% ipython --no-banner

In [1]: import numpy as np

In [2]: np.set_printoptions(precision=4, suppress=True, linewidth=200, floatmode="fixed")

In [3]: def rnd(a):
   ...:     return np.round(a, 4) + 0
   ...: 

In [4]: C = np.array([[0, 1, 0, 0, 0], [1, 2, 1, 3, 3], [3, 0, 2, 1, 1]])

In [5]: rng = np.random.default_rng(6501)

In [6]: X = rng.normal(size=(24, 3)) @ C + np.array([2, 8, 8, 4, 2])

In [7]: rnd(X)
Out[7]: 
array([[ 4.7398,  6.5873,  9.6230,  3.2849,  1.2849],
       [ 0.0869,  9.6222,  6.8239,  4.1564,  2.1564],
       [ 5.9230,  6.8981, 10.4636,  4.0939,  2.0939],
       [ 2.4197,  4.5126,  7.7601, -0.0175, -2.0175],
       [ 7.3031,  8.4333, 11.4714,  5.2556,  3.2556],
       [-2.6710,  8.4955,  4.7547,  1.3929, -0.6071],
       [ 2.6023, 12.4631,  8.8539,  7.8199,  5.8199],
       [ 5.1236,  7.3288,  9.9129,  3.6853,  1.6853],
       [-1.1621,  4.2023,  5.3058, -1.7433, -3.7433],
       [ 1.4132,  6.0923,  7.4089,  2.2050,  0.2050],
       [ 2.5662,  7.3541,  8.3339,  3.8403,  1.8403],
       [-1.6570,  5.8170,  5.3147,  0.8028, -1.1972],
       [ 1.9226, 10.9479,  8.3863,  7.4771,  5.4771],
       [ 5.3735,  5.6755,  9.8081,  1.5974, -0.4026],
       [-2.2904,  7.7283,  4.8733,  0.4389, -1.5611],
       [10.8348, 12.2036, 14.3942, 10.9798,  8.9798],
       [-3.7071,  7.1746,  4.1110,  1.4239, -0.5761],
       [ 2.2809,  6.4080,  7.9733,  2.3821,  0.3821],
       [ 1.8311,  2.7276,  6.9147, -3.8382, -5.8382],
       [ 4.4996,  4.8111,  9.0767,  0.1154, -1.8846],
       [ 3.6159,  7.5355,  8.9745,  3.7169,  1.7169],
       [ 1.2299,  5.4616,  6.9766, -0.3367, -2.3367],
       [-0.8841,  5.6041,  5.7516,  0.4332, -1.5668],
       [ 1.7444,  4.5694,  7.6548,  2.5163,  0.5163]])

In [8]: # null space of dimension 1

In [9]: dist = np.linalg.norm(X[:, None] - X[None], axis=-1)

In [10]: dist[15].round(6).argsort(kind="stable")[:4]
Out[10]: array([15,  4,  6, 12])

In [11]: rk = np.linalg.matrix_rank(X)

In [12]: rk
Out[12]: np.int64(4)

In [13]: null = np.linalg.svd(X)[2][rk:].T

In [14]: null.shape
Out[14]: (5, 1)

In [15]: np.linalg.matrix_rank(X.T @ X), np.linalg.matrix_rank(X @ X.T)
Out[15]: (np.int64(4), np.int64(4))

In [16]: [int(np.linalg.matrix_rank(X[:i])) for i in range(1, len(X) + 1)]
Out[16]: [1, 2, 3, 4, 4, 4, 4, 4, 4, 4, 4, 4, 4, 4, 4, 4, 4, 4, 4, 4, 4, 4, 4, 4]

In [17]: rnd(null @ null.T)
Out[17]: 
array([[ 0.0180,  0.0000, -0.0288,  0.0935, -0.0899],
       [ 0.0000,  0.0000,  0.0000,  0.0000,  0.0000],
       [-0.0288,  0.0000,  0.0460, -0.1496,  0.1439],
       [ 0.0935,  0.0000, -0.1496,  0.4863, -0.4676],
       [-0.0899,  0.0000,  0.1439, -0.4676,  0.4496]])

In [18]: np.allclose(X @ null, 0)
Out[18]: True

In [19]: [int(np.linalg.matrix_rank(X[:, :j + 1])) for j in range(5)]
Out[19]: [1, 2, 3, 4, 4]

In [20]: left, sv, VT = np.linalg.svd(X)

In [21]: evecs = VT[:(sv > 1e-8).sum()]

In [22]: x0 = X[8] + 5 * X[1] + rng.integers(2) * np.eye(5)[4]

In [23]: rnd(x0)
Out[23]: array([-0.7275, 52.3134, 39.4251, 19.0385,  7.0385])

In [24]: rnd(np.diag(evecs.T @ evecs))
Out[24]: array([0.9820, 1.0000, 0.9540, 0.5137, 0.5504])

In [25]: rnd(np.linalg.norm(x0 - evecs.T @ evecs @ x0))
Out[25]: np.float64(0.0)

In [26]: rnd(evecs.T @ evecs)
Out[26]: 
array([[ 0.9820,  0.0000,  0.0288, -0.0935,  0.0899],
       [ 0.0000,  1.0000,  0.0000,  0.0000,  0.0000],
       [ 0.0288,  0.0000,  0.9540,  0.1496, -0.1439],
       [-0.0935,  0.0000,  0.1496,  0.5137,  0.4676],
       [ 0.0899,  0.0000, -0.1439,  0.4676,  0.5504]])

In [27]: np.allclose(evecs.T @ evecs @ x0, x0)
Out[27]: True

In [28]: np.linalg.matrix_rank(np.vstack([X, x0]))
Out[28]: np.int64(4)

In [29]: np.linalg.cond(X) > 100
Out[29]: np.True_

In [30]: np.argsort(-np.linalg.norm(X, axis=0).round(6), kind="stable")[:3]
Out[30]: array([2, 1, 3])

In [31]: np.linalg.matrix_rank(X, rtol=0.1)
Out[31]: np.int64(3)

In [32]: feats = np.load("dump.npy")

In [33]: feats
Out[33]: 
array([[ 3,  1],
       [-6, -2],
       [ 6,  2],
       [-3, -1],
       [-6, -2],
       [-6, -2],
       [-6, -2],
       [ 6,  2]])

In [34]: out = feats / np.sqrt((feats ** 2).mean(axis=1, keepdims=True))

In [35]: np.linalg.matrix_rank(out) == np.linalg.matrix_rank(feats)
Out[35]: np.True_

In [36]: np.linalg.matrix_rank(feats - feats.mean(axis=1, keepdims=True))
Out[36]: np.int64(1)

In [37]: feats - feats.mean(axis=1, keepdims=True)
Out[37]: 
array([[ 1.0000, -1.0000],
       [-2.0000,  2.0000],
       [ 2.0000, -2.0000],
       [-1.0000,  1.0000],
       [-2.0000,  2.0000],
       [-2.0000,  2.0000],
       [-2.0000,  2.0000],
       [ 2.0000, -2.0000]])
